In [1]: import numpy as np

In [2]: import numpy.linalg as la

In [3]: np.set_printoptions(precision=1, suppress=True, linewidth=100, legacy="1.25")

In [4]: rnd = lambda a: np.round(a, 1) + 0

In [5]: arr = np.load("out9.npy")

In [6]: arr
Out[6]: 
array([[ 3., -1.,  2., -1.,  2., -1.],
       [ 0.,  3.,  1.,  9.,  7.,  7.],
       [ 0.,  3.,  0.,  9.,  1.,  2.],
       [ 0.,  0.,  6.,  9.,  6.,  7.],
       [ 0.,  9.,  2.,  5.,  7.,  7.],
       [ 0.,  6.,  5.,  1.,  3.,  6.]])

In [7]: def softmax(z):
   ...:     e = np.exp(z - z.max(axis=-1, keepdims=True))
   ...:     return e / e.sum(axis=-1, keepdims=True)
   ...: 

In [8]: rnd(softmax(arr[1] + -3))
Out[8]: array([0. , 0. , 0. , 0.8, 0.1, 0.1])

In [9]: rnd(softmax(10 * arr[1]))
Out[9]: array([0., 0., 0., 1., 0., 0.])

In [10]: att = arr @ arr.T / np.sqrt(6)

In [11]: rnd(softmax(att + np.triu(np.full(att.shape, -np.inf), 1)))
Out[11]: 
array([[1., 0., 0., 0., 0., 0.],
       [0., 1., 0., 0., 0., 0.],
       [0., 1., 0., 0., 0., 0.],
       [0., 0., 0., 1., 0., 0.],
       [0., 0., 0., 0., 1., 0.],
       [0., 0., 0., 0., 1., 0.]])

In [12]: np.count_nonzero(arr)
Out[12]: 29

In [13]: rnd(la.svd(arr, compute_uv=False))
Out[13]: array([25.7,  9.2,  7. ,  4. ,  3.3,  0.7])

In [14]: la.matrix_rank(arr)
Out[14]: 6

In [15]: arr.sum(axis=1)
Out[15]: array([ 4., 27., 15., 28., 30., 21.])

In [16]: arr - arr[0]
Out[16]: 
array([[ 0.,  0.,  0.,  0.,  0.,  0.],
       [-3.,  4., -1., 10.,  5.,  8.],
       [-3.,  4., -2., 10., -1.,  3.],
       [-3.,  1.,  4., 10.,  4.,  8.],
       [-3., 10.,  0.,  6.,  5.,  8.],
       [-3.,  7.,  3.,  2.,  1.,  7.]])

In [17]: np.zeros(6, 6)
TypeError: Cannot interpret '6' as a data type


In [18]: arr[:, 6]
IndexError: index 6 is out of bounds for axis 1 with size 6


In [19]: arr.sum(axis=0)
Out[19]: array([ 3., 20., 16., 32., 26., 28.])

In [20]: arr[6]
IndexError: index 6 is out of bounds for axis 0 with size 6


In [21]: np.diff(arr, axis=0)
Out[21]: 
array([[-3.,  4., -1., 10.,  5.,  8.],
       [ 0.,  0., -1.,  0., -6., -5.],
       [ 0., -3.,  6.,  0.,  5.,  5.],
       [ 0.,  9., -4., -4.,  1.,  0.],
       [ 0., -3.,  3., -4., -4., -1.]])

In [22]: rnd(arr.mean(axis=0))
Out[22]: array([0.5, 3.3, 2.7, 5.3, 4.3, 4.7])

In [23]: rnd(la.norm(arr))
Out[23]: 28.7

In [24]: arr.shape
Out[24]: (6, 6)

In [25]: x = np.array([2, 2, 2, 1, -1, 0])

In [26]: target = arr @ x

In [27]: b, lr = np.zeros(6), 1 / la.norm(arr, 2) ** 2

In [28]: for i in range(12):
    ...:     b -= lr * arr.T @ (arr @ b - target)
    ...:     if i % 2 == 0: print(i, round(la.norm(arr @ b - target), 1))
    ...: 
0 13.0
2 11.8
4 11.0
6 10.3
8 9.8
10 9.4

In [29]: rnd(la.cond(arr))
Out[29]: 37.8

In [30]: cov = arr.T @ arr

In [31]: rnd(la.eigvalsh(cov)[::-1])
Out[31]: array([660.3,  84.4,  48.8,  16.2,  10.8,   0.5])

In [32]: np.trace(cov), (arr ** 2).sum()
Out[32]: (821.0, 821.0)

In [33]: la.matrix_rank(cov)
Out[33]: 6

In [34]: np.diag(cov)
Out[34]: array([  9., 136.,  70., 270., 148., 188.])

In [35]: np.allclose(cov, cov.T)
Out[35]: True

In [36]: rng = np.random.default_rng(416470)

In [37]: lab = rng.permutation(6)

In [38]: lab
Out[38]: array([5, 4, 0, 3, 2, 1])

In [39]: out = arr[lab][:, lab]

In [40]: np.trace(out)
Out[40]: 28.0

In [41]: np.diag(out)
Out[41]: array([6., 7., 3., 9., 0., 3.])

In [42]: rnd(np.sort(np.abs(la.eigvals(out))))
Out[42]: array([ 1.3,  3. ,  5.2,  5.2,  5.6, 24.8])

In [43]: out
Out[43]: 
array([[ 6.,  3.,  0.,  1.,  5.,  6.],
       [ 7.,  7.,  0.,  5.,  2.,  9.],
       [-1.,  2.,  3., -1.,  2., -1.],
       [ 7.,  6.,  0.,  9.,  6.,  0.],
       [ 2.,  1.,  0.,  9.,  0.,  3.],
       [ 7.,  7.,  0.,  9.,  1.,  3.]])

In [44]: m1 = np.array([[0, -5, 3, -3, 0, 5, -4, 2, -3, -1, 2],
    ...:     [4, -3, -2, -5, -1, -4, -4, -5, -3, -1, 4],
    ...:     [0, 4, -3, 2, -2, 1, 3, 3, 4, 0, 1],
    ...:     [-5, -5, -5, -5, 0, 5, -4, -4, -2, 3, -2],
    ...:     [-8, 1, 7, 7, 2, 13, 4, 12, 3, 1, -6]])

In [45]: m1
Out[45]: 
array([[ 0, -5,  3, -3,  0,  5, -4,  2, -3, -1,  2],
       [ 4, -3, -2, -5, -1, -4, -4, -5, -3, -1,  4],
       [ 0,  4, -3,  2, -2,  1,  3,  3,  4,  0,  1],
       [-5, -5, -5, -5,  0,  5, -4, -4, -2,  3, -2],
       [-8,  1,  7,  7,  2, 13,  4, 12,  3,  1, -6]])

In [46]: rnd(la.norm(m1[2], 1)), rnd(la.norm(m1[2], np.inf))
Out[46]: (23.0, 4.0)

In [47]: rnd(la.norm(m1) ** 2 / la.norm(m1, 2) ** 2)
Out[47]: 1.5

In [48]: rnd(la.norm(m1, axis=0))
Out[48]: array([10.2,  8.7,  9.8, 10.6,  3. , 15.4,  8.5, 14.1,  6.9,  3.5,  7.8])

In [49]: m1[2] @ m1[1]
Out[49]: -53

In [50]: rnd(la.norm(m1[2] - m1[1]))
Out[50]: 17.7

In [51]: rnd(la.norm(m1, "nuc"))
Out[51]: 55.9

In [52]: left, s, vt = la.svd(m1)

In [53]: vecs = vt[:(s > 1e-8).sum()]

In [54]: x = m1[0] + -2 * m1[2] + rng.integers(2) * np.eye(11)[6]

In [55]: x
Out[55]: array([  0., -13.,   9.,  -7.,   4.,   3.,  -9.,  -4., -11.,  -1.,   0.])

In [56]: rnd(vecs.T @ vecs)
Out[56]: 
array([[ 0.4,  0.1,  0.1,  0. , -0.1, -0.3,  0. ,  0. ,  0. , -0.2,  0.3],
       [ 0.1,  0.3, -0.1,  0.2, -0.1, -0.2,  0.3,  0.1,  0.2,  0. ,  0. ],
       [ 0.1, -0.1,  0.7,  0.2,  0.2,  0. ,  0. ,  0.2, -0.2, -0.1, -0.1],
       [ 0. ,  0.2,  0.2,  0.3,  0.1, -0.1,  0.2,  0.1,  0.1,  0. , -0.2],
       [-0.1, -0.1,  0.2,  0.1,  0.2, -0.1,  0. , -0.1, -0.1,  0. , -0.2],
       [-0.3, -0.2,  0. , -0.1, -0.1,  0.6, -0.1,  0.3,  0. ,  0. ,  0. ],
       [ 0. ,  0.3,  0. ,  0.2,  0. , -0.1,  0.2,  0.1,  0.2,  0. , -0.1],
       [ 0. ,  0.1,  0.2,  0.1, -0.1,  0.3,  0.1,  0.5,  0.1, -0.1,  0.1],
       [ 0. ,  0.2, -0.2,  0.1, -0.1,  0. ,  0.2,  0.1,  0.2,  0. ,  0. ],
       [-0.2,  0. , -0.1,  0. ,  0. ,  0. ,  0. , -0.1,  0. ,  0.1, -0.2],
       [ 0.3,  0. , -0.1, -0.2, -0.2,  0. , -0.1,  0.1,  0. , -0.2,  0.4]])

In [57]: la.matrix_rank(np.vstack([m1, x]))
Out[57]: 5

In [58]: np.allclose(vecs.T @ vecs @ x, x)
Out[58]: False

In [59]: x = np.array([0, -3, 1, 2, -1, -3, -1, 3, -2, 0, 1])

In [60]: h = np.maximum(m1 @ x, 0)

In [61]: np.flatnonzero(h > 1e-9)
Out[61]: array([0, 1])

In [62]: m1.T @ h
Out[62]: array([  36, -102,   27,  -90,   -9,   39,  -96,  -15,  -72,  -24,   66])

In [63]: h
Out[63]: array([15,  9,  0,  0,  0])

In [64]: rnd(np.tanh(m1 @ x))
Out[64]: array([ 1.,  1., -1., -1., -1.])

In [65]: la.cond(m1) > 100
Out[65]: True

In [66]: la.matrix_rank(m1, rtol=0.1)
Out[66]: 4

In [67]: rank = la.matrix_rank(m1)

In [68]: rank
Out[68]: 4

In [69]: ns = la.svd(m1)[2][rank:].T

In [70]: [int(la.matrix_rank(m1[:, :j + 1])) for j in range(11)]
Out[70]: [1, 2, 3, 4, 4, 4, 4, 4, 4, 4, 4]

In [71]: ns.shape
Out[71]: (11, 7)

In [72]: X = np.loadtxt("case17.csv", delimiter=",")

In [73]: X
Out[73]: 
array([[ 0.2, -0.1,  2.7,  0. , -0.3,  1.3],
       [ 0. ,  0.1,  2.6,  0.7,  0.5,  1.2],
       [ 0. , -0.3,  3.1, -0.2,  0. ,  1.7],
       [-0.2, -0.4,  3. ,  0.3,  0.1,  1. ],
       [ 4.6,  2.4,  4.1,  4.4,  2.7,  2.7],
       [ 5. ,  2.2,  4.5,  4.1,  3.2,  3. ],
       [ 5. ,  2.2,  3.9,  4.5,  2.9,  2.9],
       [ 4.8,  2.5,  4.2,  3.9,  2.8,  2.8],
       [ 4. , -0.2,  0.6,  1.2,  5.3,  2.3],
       [ 4.2,  0. ,  0.9,  0.9,  4.8,  1.9],
       [ 4.6,  0.4,  1.9,  0.8,  4.4,  2.2],
       [ 4.3, -0.6,  1.2,  1. ,  5.4,  2.4]])

In [74]: cen = (X - X.mean(axis=0)) / X.std(axis=0)

In [75]: np.argwhere(np.abs(cen) > 2)
Out[75]: array([], shape=(0, 2), dtype=int64)

In [76]: cen.std(axis=0)
Out[76]: array([1., 1., 1., 1., 1., 1.])

In [77]: b = la.lstsq(np.delete(cen, 5, axis=1), cen[:, 5])[0]

In [78]: rnd(1 - np.var(cen[:, 5] - np.delete(cen, 5, axis=1) @ b))
Out[78]: 0.9

In [79]: x = np.array([2, -1, 0, -1, -1, -2])

In [80]: target = X @ x

In [81]: rnd(la.lstsq(X, target)[0])
Out[81]: array([ 2., -1.,  0., -1., -1., -2.])

In [82]: rnd(target)
Out[82]: array([-1.8, -3.7, -2.9, -2.4, -5.7, -5.5, -5.4, -5.2, -2.9, -1.1, -0.8, -2. ])

In [83]: target = target + 0.3 * rng.normal(size=12)

In [84]: rnd(target)
Out[84]: array([-2.3, -3.9, -2.8, -2.7, -5.6, -5.2, -5.1, -4.8, -2.4, -1.3, -1. , -2.1])

In [85]: b, *_ = la.lstsq(X, target)

In [86]: rnd(X.T @ (target - X @ b))
Out[86]: array([0., 0., 0., 0., 0., 0.])

In [87]: rnd(b)
Out[87]: array([ 1.6, -0.5, -0.4, -0.9, -0.9, -1.3])

In [88]: b.round()
Out[88]: array([ 2., -1., -0., -1., -1., -1.])

In [89]: rnd(X[8] @ X[4])
Out[89]: 46.2

In [90]: la.norm(X, axis=2)
AxisError: axis 2 is out of bounds for array of dimension 2


In [91]: la.norm(X, axis=1).argmax()
Out[91]: 5

In [92]: rnd(la.norm(X[8], 1)), rnd(la.norm(X[8], np.inf))
Out[92]: (13.6, 5.3)

In [93]: rnd(la.norm(X, axis=1))
Out[93]: array([3. , 3. , 3.6, 3.2, 8.8, 9.3, 9.1, 8.8, 7.2, 6.8, 7.1, 7.5])

In [94]: rnd(la.norm(X[8] - X[4]))
Out[94]: 6.0

In [95]: cen = X - X.mean(axis=0)

In [96]: left, s, vt = la.svd(cen, full_matrices=False)

In [97]: np.abs(vt[0]).argmax()
Out[97]: 0

In [98]: np.abs(left[:, 0]).argmax()
Out[98]: 3

In [99]: rnd(s ** 2 / (s ** 2).sum())
Out[99]: array([0.7, 0.3, 0. , 0. , 0. , 0. ])

In [100]: A = np.loadtxt("dump.csv", delimiter=",")

In [101]: A
Out[101]: 
array([[ 0.,  3., -1.,  0., -2.,  1., -2., -1., -3.,  3.],
       [ 0.,  0.,  1.,  2., -2., -3., -2., -1.,  1.,  3.],
       [ 0.,  0.,  0.,  2.,  2., -2.,  0., -3.,  2., -1.],
       [ 0.,  0.,  0.,  0.,  0., -2.,  0.,  3.,  3.,  3.],
       [ 0.,  0.,  0.,  0.,  0.,  0.,  3.,  0., -2.,  3.],
       [ 0.,  0.,  0.,  0.,  0.,  0., -1., -1., -3.,  1.],
       [ 0.,  0.,  0.,  0.,  0.,  0.,  0.,  3., -1., -2.],
       [ 0.,  0.,  0.,  0.,  0.,  0.,  0.,  0.,  3., -1.],
       [ 0.,  0.,  0.,  0.,  0.,  0.,  0.,  0.,  0., -2.],
       [ 0.,  0.,  0.,  0.,  0.,  0.,  0.,  0.,  0.,  0.]])

In [102]: left, s, vt = la.svd(A)

In [103]: vecs = vt[:(s > 1e-8).sum()]

In [104]: x = A[6] + -3 * A[4] + rng.integers(2) * np.eye(10)[9]

In [105]: x
Out[105]: array([  0.,   0.,   0.,   0.,   0.,   0.,  -9.,   3.,   5., -10.])

In [106]: la.matrix_rank(np.vstack([A, x]))
Out[106]: 8

In [107]: rnd(np.diag(vecs.T @ vecs))
Out[107]: array([0. , 0.8, 0.3, 1. , 1. , 1. , 1. , 1. , 1. , 1. ])

In [108]: rnd(la.norm(x - vecs.T @ vecs @ x))
Out[108]: 0.0

In [109]: np.allclose(vecs.T @ vecs @ x, x)
Out[109]: True

In [110]: rank = la.matrix_rank(A)

In [111]: rank
Out[111]: 8

In [112]: ns = la.svd(A)[2][rank:].T

In [113]: np.allclose(A @ ns, 0)
Out[113]: True

In [114]: [int(la.matrix_rank(A[:, :j + 1])) for j in range(10)]
Out[114]: [0, 1, 2, 3, 3, 4, 5, 6, 7, 8]

In [115]: la.matrix_rank(A.T @ A), la.matrix_rank(A @ A.T)
Out[115]: (8, 8)

In [116]: [int(la.matrix_rank(A[:i])) for i in range(1, len(A) + 1)]
Out[116]: [1, 2, 3, 4, 5, 6, 7, 7, 8, 8]
